$ ipython --no-banner

In [1]: import numpy as np

In [2]: np.set_printoptions(precision=2, suppress=True, linewidth=200)

In [3]: rd = lambda a: np.round(a, 2) + 0

In [4]: F = np.loadtxt("run13.csv", delimiter=",")

In [5]: F
Out[5]: 
array([[-0.8, -0.2,  0.5, -0.2],
       [ 0.6, -3. , -4.2, -2.4],
       [-0.1,  0.2,  1.1, -0.6],
       [ 1. ,  0.2,  0.2, -0.6],
       [ 0.9,  0.7, -0.5, -0.3],
       [-1.4,  1.9,  0.2, -1. ],
       [ 1.3, -1.6, -1.2,  0.7],
       [ 1.5,  0.6, -0.9, -1. ],
       [-0.2,  0. ,  1.7,  0.7],
       [ 1. ,  2. , -0.8,  1.5],
       [ 0.5,  0. , -1.1, -0.4],
       [-0.8, -0.8,  1.6, -0.4],
       [ 1.8,  1.4, -0.7,  0.5],
       [-1.6, -0.7,  0.9, -0.3],
       [ 0. ,  0.3, -0.6,  1.9],
       [-1. ,  0.2,  1.1,  0.2],
       [-0.4,  0.3, -1.9,  0. ],
       [ 0.5, -0.1,  0.2, -1. ],
       [ 0.2, -1.1, -0.8, -0.6],
       [ 1.1,  0.1,  0.6, -1.4],
       [-0.8,  0.1,  1.1, -0.4],
       [-0.7,  1.7, -0.9, -1.4],
       [ 0.4, -0.7,  0.3,  0.1],
       [-0.3, -0.4,  0.4,  1. ],
       [ 0. ,  1.2, -0.7, -1. ]])

In [6]: left, s, Vh = np.linalg.svd(F, full_matrices=False)

In [7]: rd(Vh @ Vh.T)
Out[7]: 
array([[1., 0., 0., 0.],
       [0., 1., 0., 0.],
       [0., 0., 1., 0.],
       [0., 0., 0., 1.]])

In [8]: left.shape, s.shape, Vh.shape
Out[8]: ((25, 4), (4,), (4, 4))

In [9]: rd(np.abs(Vh[0]))
Out[9]: array([0.33, 0.36, 0.81, 0.32])

In [10]: rd(left.T @ F @ Vh.T)
Out[10]: 
array([[7.13, 0.  , 0.  , 0.  ],
       [0.  , 5.32, 0.  , 0.  ],
       [0.  , 0.  , 4.62, 0.  ],
       [0.  , 0.  , 0.  , 3.53]])

In [11]: np.abs(left[:, 0]).round(6).argmax()
Out[11]: np.int64(1)

In [12]: m1 = np.loadtxt("dump.csv", delimiter=",")

In [13]: m1
Out[13]: 
array([[ 0.,  0.,  0.,  3.,  0.,  0.],
       [ 0.,  0.,  0.,  0.,  0., -2.],
       [-3.,  0.,  0.,  0.,  0.,  0.],
       [ 0.,  0.,  1.,  0.,  0.,  0.],
       [ 0.,  0.,  0.,  0.,  0.,  0.],
       [ 0.,  1.,  0.,  0.,  0.,  0.]])

In [14]: B = np.array([[-1, -3], [2, 1], [1, -1], [-3, -1], [-2, 3], [0, 3]])

In [15]: np.einsum("ij,ij->i", m1, m1)
Out[15]: array([9., 4., 9., 1., 0., 1.])

In [16]: np.vstack([m1, B.T]).shape
Out[16]: (8, 6)

In [17]: m1 @ B
Out[17]: 
array([[-9., -3.],
       [ 0., -6.],
       [ 3.,  9.],
       [ 1., -1.],
       [ 0.,  0.],
       [ 2.,  1.]])

In [18]: np.linalg.matrix_rank(np.vstack([m1, B.T]))
Out[18]: np.int64(6)

In [19]: np.count_nonzero(m1)
Out[19]: np.int64(5)

In [20]: np.diff(m1, axis=0)
Out[20]: 
array([[ 0.,  0.,  0., -3.,  0., -2.],
       [-3.,  0.,  0.,  0.,  0.,  2.],
       [ 3.,  0.,  1.,  0.,  0.,  0.],
       [ 0.,  0., -1.,  0.,  0.,  0.],
       [ 0.,  1.,  0.,  0.,  0.,  0.]])

In [21]: np.unravel_index(np.abs(m1).argmax(), m1.shape)
Out[21]: (np.int64(0), np.int64(3))

In [22]: np.linalg.matrix_rank(m1)
Out[22]: np.int64(5)

In [23]: m1.sum(axis=1)
Out[23]: array([ 3., -2., -3.,  1.,  0.,  1.])

In [24]: m1.sum(axis=0)
Out[24]: array([-3.,  1.,  1.,  3.,  0., -2.])

In [25]: np.allclose(m1, m1.T)
Out[25]: False

In [26]: rd(np.linalg.det(m1))
Out[26]: np.float64(0.0)

In [27]: (m1 - m1.T) / 2
Out[27]: 
array([[ 0. ,  0. ,  1.5,  1.5,  0. ,  0. ],
       [ 0. ,  0. ,  0. ,  0. ,  0. , -1.5],
       [-1.5,  0. ,  0. , -0.5,  0. ,  0. ],
       [-1.5,  0. ,  0.5,  0. ,  0. ,  0. ],
       [ 0. ,  0. ,  0. ,  0. ,  0. ,  0. ],
       [ 0. ,  1.5,  0. ,  0. ,  0. ,  0. ]])

In [28]: (m1 + m1.T) / 2
Out[28]: 
array([[ 0. ,  0. , -1.5,  1.5,  0. ,  0. ],
       [ 0. ,  0. ,  0. ,  0. ,  0. , -0.5],
       [-1.5,  0. ,  0. ,  0.5,  0. ,  0. ],
       [ 1.5,  0. ,  0.5,  0. ,  0. ,  0. ],
       [ 0. ,  0. ,  0. ,  0. ,  0. ,  0. ],
       [ 0. , -0.5,  0. ,  0. ,  0. ,  0. ]])

In [29]: np.trace(m1)
Out[29]: np.float64(0.0)

In [30]: s = 20 * 0.2 ** np.arange(5)

In [31]: rng = np.random.default_rng(6898)

In [32]: data = rng.normal(size=(28, 5)) * rng.permutation(s)

In [33]: rd(data)
Out[33]: 
array([[  0.01,  29.25,  -0.24,  -3.53,   0.68],
       [  0.07, -14.24,   0.14,  -0.33,   0.04],
       [  0.  ,  15.76,   0.03,  -0.86,   2.06],
       [  0.05,  28.36,  -0.22,  -4.74,  -0.55],
       [  0.08,  -0.27,   0.02,  10.95,   0.06],
       [  0.01,  -9.15,   0.06,   5.89,   0.35],
       [ -0.01,  -9.72,  -0.28,  -3.4 ,   0.88],
       [ -0.01,  20.71,   0.12,  -3.98,   0.87],
       [  0.06,   8.28,   0.2 ,   1.28,   0.5 ],
       [  0.03, -17.96,   0.24,  -8.92,   1.01],
       [  0.04,   1.57,   0.16,  -6.06,   1.02],
       [  0.  ,  -7.46,  -0.02,   2.53,  -0.16],
       [ -0.03,  13.97,   0.08,   0.27,  -0.26],
       [  0.06, -21.71,   0.01,   3.19,   0.3 ],
       [ -0.03, -20.35,   0.01,  -4.6 ,   0.61],
       [ -0.01, -23.21,  -0.06,   7.62,  -0.59],
       [  0.01, -31.51,  -0.02,  -5.62,  -0.86],
       [  0.04,  -7.06,   0.1 ,   1.04,  -0.42],
       [  0.01,   6.1 ,   0.17,  -6.05,  -2.35],
       [  0.01, -28.61,  -0.18,  10.1 ,   0.47],
       [  0.03, -20.59,   0.1 ,   0.99,   0.58],
       [ -0.05,  12.9 ,   0.17,   6.36,   0.07],
       [ -0.02,  27.75,   0.1 ,  -1.97,  -0.25],
       [ -0.02,  -3.36,   0.13,   4.09,  -0.61],
       [  0.01,  -5.75,   0.02,   4.15,  -0.17],
       [  0.04,  15.65,   0.03,  10.71,   0.72],
       [  0.01, -36.72,  -0.16,   2.97,  -0.09],
       [ -0.02,  10.67,  -0.06,   1.55,   0.49]])

In [34]: # column 1 is much longer than the rest

In [35]: D = np.linalg.norm(data[:, None] - data[None], axis=-1)

In [36]: rd(D[:5, :5])
Out[36]: 
array([[ 0.  , 43.61, 13.82,  1.94, 32.88],
       [43.61,  0.  , 30.07, 42.83, 17.95],
       [13.82, 30.07,  0.  , 13.45, 20.01],
       [ 1.94, 42.83, 13.45,  0.  , 32.65],
       [32.88, 17.95, 20.01, 32.65,  0.  ]])

In [37]: D.mean(axis=1).argmax()
Out[37]: np.int64(26)

In [38]: np.linalg.matrix_rank(D ** 2)
Out[38]: np.int64(7)

In [39]: D[8].round(6).argsort(kind="stable")[:4]
Out[39]: array([ 8, 27, 12, 21])

In [40]: (D + 1e9 * np.eye(28)).round(6).argmin(axis=1)
Out[40]: array([ 3,  6, 12,  0, 23, 11, 17,  2, 27, 14, 18, 17,  2, 20,  9, 13, 26, 11, 10, 15, 13, 25,  0, 24, 11, 21, 16,  8])

In [41]: np.unravel_index(D.round(6).argmax(), D.shape)
Out[41]: (np.int64(0), np.int64(26))

In [42]: z = data[:, 3] > np.median(data[:, 3])

In [43]: r0 = data[z].mean(axis=0) - data[~z].mean(axis=0)

In [44]: np.argsort(-np.abs(r0).round(6), kind="stable")
Out[44]: array([1, 3, 4, 2, 0])

In [45]: rd((((data - data.mean(axis=0)) @ r0 > 0) == z).mean())
Out[45]: np.float64(0.64)

In [46]: z.astype(int)
Out[46]: array([0, 0, 0, 0, 1, 1, 0, 0, 1, 0, 0, 1, 0, 1, 0, 1, 0, 1, 0, 1, 0, 1, 0, 1, 1, 1, 1, 1])

In [47]: cen = data - data.mean(axis=0)

In [48]: left, s, Vh = np.linalg.svd(cen, full_matrices=False)

In [49]: np.linalg.matrix_rank(cen)
Out[49]: np.int64(5)

In [50]: (np.sign(left[:, 0]) == np.sign(left[0, 0])).astype(int)
Out[50]: array([1, 0, 1, 1, 1, 0, 0, 1, 1, 0, 1, 0, 1, 0, 0, 0, 0, 0, 1, 0, 0, 1, 1, 0, 0, 1, 0, 1])

In [51]: hat = data @ np.linalg.solve(data.T @ data, data.T)

In [52]: rd(hat @ data[:, 1])
Out[52]: 
array([ 29.25, -14.24,  15.76,  28.36,  -0.27,  -9.15,  -9.72,  20.71,   8.28, -17.96,   1.57,  -7.46,  13.97, -21.71, -20.35, -23.21, -31.51,  -7.06,   6.1 , -28.61, -20.59,  12.9 ,  27.75,  -3.36,
        -5.75,  15.65, -36.72,  10.67])

In [53]: rd(np.diag(hat))
Out[53]: array([0.26, 0.17, 0.25, 0.4 , 0.34, 0.06, 0.23, 0.12, 0.18, 0.34, 0.19, 0.01, 0.06, 0.15, 0.16, 0.14, 0.2 , 0.07, 0.4 , 0.24, 0.1 , 0.24, 0.1 , 0.1 , 0.03, 0.24, 0.18, 0.04])

In [54]: np.trace(hat)
Out[54]: np.float64(5.0)

In [55]: E = np.array([[12.79, 11.27, 5.51],
    ...:     [-3.98, -3.74, -1.83],
    ...:     [3.25, 2.86, 1.42],
    ...:     [15.91, 14.3, 7.09],
    ...:     [-7.47, -6.51, -3.21],
    ...:     [0.78, 0.87, 0.39],
    ...:     [-2.08, -1.73, -0.83],
    ...:     [-1.01, -0.82, -0.58],
    ...:     [17.24, 15.3, 7.66],
    ...:     [-9.91, -8.75, -4.29],
    ...:     [5.93, 5.2, 2.62],
    ...:     [-0.42, -0.33, -0.11],
    ...:     [-6.44, -5.87, -3.16],
    ...:     [-11.23, -10.08, -4.98],
    ...:     [5.21, 4.72, 2.41]])

In [56]: E
Out[56]: 
array([[ 12.79,  11.27,   5.51],
       [ -3.98,  -3.74,  -1.83],
       [  3.25,   2.86,   1.42],
       [ 15.91,  14.3 ,   7.09],
       [ -7.47,  -6.51,  -3.21],
       [  0.78,   0.87,   0.39],
       [ -2.08,  -1.73,  -0.83],
       [ -1.01,  -0.82,  -0.58],
       [ 17.24,  15.3 ,   7.66],
       [ -9.91,  -8.75,  -4.29],
       [  5.93,   5.2 ,   2.62],
       [ -0.42,  -0.33,  -0.11],
       [ -6.44,  -5.87,  -3.16],
       [-11.23, -10.08,  -4.98],
       [  5.21,   4.72,   2.41]])

In [57]: left, s, Vh = np.linalg.svd(E)

In [58]: np.argmax(s[:-1] / (s[1:] + 1e-6)) + 1
Out[58]: np.int64(1)

In [59]: rd(s)
Out[59]: array([47.42,  0.42,  0.25])

In [60]: B = left[:, :1] @ np.diag(s[:1]) @ Vh[:1]

In [61]: np.linalg.matrix_rank(B)
Out[61]: np.int64(1)

In [62]: rd(np.linalg.norm(E - B, 2)), rd(s[1])
Out[62]: (np.float64(0.42), np.float64(0.42))

In [63]: rd(np.abs(E - B).max())
Out[63]: np.float64(0.25)

In [64]: np.linalg.matrix_rank(E, rtol=0.05)
Out[64]: np.int64(1)

In [65]: x = np.array([2, 2, 2])

In [66]: a = np.maximum(E @ x, 0)

In [67]: np.flatnonzero(a > 1e-9)
Out[67]: array([ 0,  2,  3,  5,  8, 10, 14])

In [68]: rd(np.tanh(E @ x))
Out[68]: array([ 1.  , -1.  ,  1.  ,  1.  , -1.  ,  1.  , -1.  , -1.  ,  1.  , -1.  ,  1.  , -0.94, -1.  , -1.  ,  1.  ])

In [69]: rd(np.maximum(E @ (3 * x), 0))
Out[69]: array([177.42,   0.  ,  45.18, 223.8 ,   0.  ,  12.24,   0.  ,   0.  , 241.2 ,   0.  ,  82.5 ,   0.  ,   0.  ,   0.  ,  74.04])

In [70]: B = np.array([[2, 6, 0, 6, 1], [3, 0, 2, 8, 1]])

In [71]: M = B.T @ B

In [72]: M
Out[72]: 
array([[ 13,  12,   6,  36,   5],
       [ 12,  36,   0,  36,   6],
       [  6,   0,   4,  16,   2],
       [ 36,  36,  16, 100,  14],
       [  5,   6,   2,  14,   2]])

In [73]: np.linalg.lstsq(M[:-1].T, M[-1])[2]
Out[73]: np.int32(2)

In [74]: rd(M @ np.linalg.pinv(M) @ M)
Out[74]: 
array([[ 13.,  12.,   6.,  36.,   5.],
       [ 12.,  36.,   0.,  36.,   6.],
       [  6.,   0.,   4.,  16.,   2.],
       [ 36.,  36.,  16., 100.,  14.],
       [  5.,   6.,   2.,  14.,   2.]])

In [75]: rd(np.trace(np.linalg.pinv(M) @ M))
Out[75]: np.float64(2.0)

In [76]: B = M / np.linalg.norm(M, axis=1, keepdims=True)

In [77]: C2 = B @ B.T

In [78]: (C2 - 2 * np.eye(5)).round(6).argmax(axis=1)
Out[78]: array([3, 4, 0, 0, 3])

In [79]: rd(np.linalg.norm(B, axis=1))
Out[79]: array([1., 1., 1., 1., 1.])

In [80]: O, V = np.linalg.qr(E[:, :2])[0], np.linalg.qr(E[:, 2:])[0]

In [81]: s = np.linalg.svd(O.T @ V, compute_uv=False)

In [82]: rd(np.degrees(np.arccos(s.clip(0, 1))))
Out[82]: array([1.3])

In [83]: rd(s)
Out[83]: array([1.])

In [84]: W0 = np.load("a.npy")

In [85]: W0
Out[85]: 
array([[-0.23, -0.69, -3.68, -1.84, -1.38, -1.15],
       [-0.07, -0.21, -1.12, -0.56, -0.42, -0.35],
       [-0.02, -0.06, -0.32, -0.16, -0.12, -0.1 ],
       [-0.06, -0.18, -0.96, -0.48, -0.36, -0.3 ]])

In [86]: # looks like rank 1

In [87]: left, s, Vh = np.linalg.svd(W0)

In [88]: np.argmax(s[:-1] / (s[1:] + 1e-6)) + 1
Out[88]: np.int64(1)

In [89]: rd(s)
Out[89]: array([4.92, 0.  , 0.  , 0.  ])

In [90]: B = left[:, :1] @ np.diag(s[:1]) @ Vh[:1]

In [91]: rd(np.linalg.norm(W0 - B, 2)), rd(s[1])
Out[91]: (np.float64(0.0), np.float64(0.0))
